$ python -q
>>> import numpy as np
>>> from numpy import linalg as LA
>>> np.set_printoptions(precision=1, suppress=True, linewidth=120)
>>> def tidy(a):
...     return np.round(a, 1) + 0
... 
>>> m1 = np.loadtxt("x.csv", delimiter=",")
>>> tidy(m1)
array([[-1.4,  0.1,  0.6,  0.7,  0. ],
       [ 0.1, -1.3,  0. ,  0.3, -0.6],
       [ 0.6,  0. , -0.8,  0.1, -0.5],
       [ 0.7,  0.3,  0.1, -0.8,  0.5],
       [ 0. , -0.6, -0.5,  0.5, -0.7]])
>>> Uu, sig, vt = LA.svd(m1)
>>> vecs = vt[:(sig > 1e-8).sum()]
>>> rng = np.random.default_rng(6184)
>>> x0 = m1[0] + 2 * m1[1] + rng.integers(2) * np.eye(5)[2]
>>> tidy(x0)
array([-1.1, -2.6,  0.6,  1.2, -1.1])
>>> np.allclose(vecs.T @ vecs @ x0, x0)
True
>>> tidy(np.diag(vecs.T @ vecs))
array([0.7, 0.9, 0.6, 0.5, 0.4])
>>> tidy(vecs.T @ vecs)
array([[ 0.7, -0.1, -0.3, -0.3,  0. ],
       [-0.1,  0.9, -0.2,  0. ,  0.2],
       [-0.3, -0.2,  0.6, -0.2,  0.3],
       [-0.3,  0. , -0.2,  0.5, -0.3],
       [ 0. ,  0.2,  0.3, -0.3,  0.4]])
>>> LA.matrix_rank(np.vstack([m1, x0]))
np.int64(3)
>>> tidy(LA.norm(m1, 1)), tidy(LA.norm(m1, np.inf))
(np.float64(2.8), np.float64(2.8))
>>> tidy(LA.norm(m1[1], 1)), tidy(LA.norm(m1[1], np.inf))
(np.float64(2.3), np.float64(1.3))
>>> tidy(LA.norm(m1, axis=1))
array([1.7, 1.5, 1.2, 1.2, 1.1])
>>> P = np.triu(np.array([[3, 1, 0, 2, 3],
...     [1, 0, 3, 2, 1],
...     [2, 0, 1, 1, 1],
...     [2, 1, 0, 2, 0],
...     [0, 2, 3, 1, 2]]), 1) + np.eye(5)
>>> out = P @ m1 @ LA.inv(P)
>>> tidy(out)
array([[  0.2,  -2.6,   7.1,  -1.4,  -6.6],
       [  3.3,  -4.7,  11.4,  -9. , -18.4],
       [  1.3,  -1.6,   3.7,  -3.2,  -6.7],
       [  0.7,  -0.4,   1.3,  -2.6,  -2.3],
       [  0. ,  -0.6,   1.4,   0.3,  -1.5]])
>>> np.trace(out), np.trace(m1)
(np.float64(-5.0), np.float64(-5.0))
>>> mat = np.loadtxt("w.csv", delimiter=",")
>>> tidy(mat)
array([[ 1.9, -0.3, -0.3, -0.1],
       [-0.3,  1.2, -0.9, -0.2],
       [-0.3, -0.9,  0.9, -0.2],
       [-0.1, -0.2, -0.2,  2. ]])
>>> tidy(mat.reshape(2, -1))
array([[ 1.9, -0.3, -0.3, -0.1, -0.3,  1.2, -0.9, -0.2],
       [-0.3, -0.9,  0.9, -0.2, -0.1, -0.2, -0.2,  2. ]])
>>> T = mat.reshape(4, 2, -1)
>>> tidy(T.transpose(1, 0, 2))
array([[[ 1.9, -0.3],
        [-0.3,  1.2],
        [-0.3, -0.9],
        [-0.1, -0.2]],

       [[-0.3, -0.1],
        [-0.9, -0.2],
        [ 0.9, -0.2],
        [-0.2,  2. ]]])
>>> np.einsum("ihd,jhd->hij", T, T).shape
(2, 4, 4)
>>> tidy(np.einsum("ihd,ihd->ih", T, T))
array([[3.7, 0.1],
       [1.5, 0.9],
       [1. , 0.9],
       [0. , 3.9]])
>>> tidy(np.swapaxes(T, 1, 2)[0])
array([[ 1.9, -0.3],
       [-0.3, -0.1]])
>>> rank = LA.matrix_rank(mat)
>>> rank
np.int64(3)
>>> N = LA.svd(mat)[2][rank:].T
>>> tidy(N[:, 0] / N[np.abs(N[:, 0]).round(6).argmax(), 0])
array([0.3, 0.9, 1. , 0.2])
>>> N.shape
(4, 1)
>>> [int(LA.matrix_rank(np.delete(mat, i, axis=0))) for i in range(4)]
[3, 3, 3, 3]
>>> rank = LA.matrix_rank(m1)
>>> rank
np.int64(3)
>>> N = LA.svd(m1)[2][rank:].T
>>> [int(LA.matrix_rank(m1[:, :j + 1])) for j in range(5)]
[1, 2, 3, 3, 3]
>>> np.allclose(m1 @ N, 0)
True
>>> N.shape
(5, 2)
>>> tidy(N @ N.T)
array([[ 0.3,  0.1,  0.3,  0.3,  0. ],
       [ 0.1,  0.1,  0.2,  0. , -0.2],
       [ 0.3,  0.2,  0.4,  0.2, -0.3],
       [ 0.3,  0. ,  0.2,  0.5,  0.3],
       [ 0. , -0.2, -0.3,  0.3,  0.6]])
>>> out = np.array([[0, 5], [0, 5]])
>>> K = np.tile(out, (2, 2))
>>> K
array([[0, 5, 0, 5],
       [0, 5, 0, 5],
       [0, 5, 0, 5],
       [0, 5, 0, 5]])
>>> out = np.array([[-1, 2], [-3, 2], [-2, 0], [-2, 1]])
>>> np.einsum("ik,kj->ij", K, out)
array([[-25,  15],
       [-25,  15],
       [-25,  15],
       [-25,  15]])
>>> LA.matrix_rank(K @ out)
np.int64(1)
>>> np.einsum("ij,ij->i", K, K)
array([50, 50, 50, 50])
>>> Uu, sig, vt = LA.svd(K)
>>> np.argmax(sig[:-1] / (sig[1:] + 1e-6)) + 1
np.int64(1)
>>> tidy(sig)
array([14.1,  0. ,  0. ,  0. ])
>>> out = Uu[:, :1] @ np.diag(sig[:1]) @ vt[:1]
>>> tidy(LA.norm(K - out) / LA.norm(K))
np.float64(0.0)
>>> tidy(LA.norm(K - out, 2)), tidy(sig[1])
(np.float64(0.0), np.float64(0.0))
>>> tidy(np.abs(K - out).max())
np.float64(0.0)
>>> tidy(out)
array([[0., 5., 0., 5.],
       [0., 5., 0., 5.],
       [0., 5., 0., 5.],
       [0., 5., 0., 5.]])
>>> LA.matrix_rank(out)
np.int64(1)
>>> LA.matrix_rank(K, rtol=0.05)
np.int64(1)
>>> Uu, sig, vt = LA.svd(K)
>>> vecs = vt[:(sig > 1e-8).sum()]
>>> x0 = K[1] + -3 * K[0] + rng.integers(2) * np.eye(4)[3]
>>> x0
array([  0., -10.,   0.,  -9.])
>>> tidy(LA.norm(x0 - vecs.T @ vecs @ x0))
np.float64(0.7)
>>> LA.matrix_rank(np.vstack([K, x0]))
np.int64(2)
>>> tidy(np.diag(vecs.T @ vecs))
array([0. , 0.5, 0. , 0.5])
>>> tidy(vecs.T @ vecs)
array([[0. , 0. , 0. , 0. ],
       [0. , 0.5, 0. , 0.5],
       [0. , 0. , 0. , 0. ],
       [0. , 0.5, 0. , 0.5]])
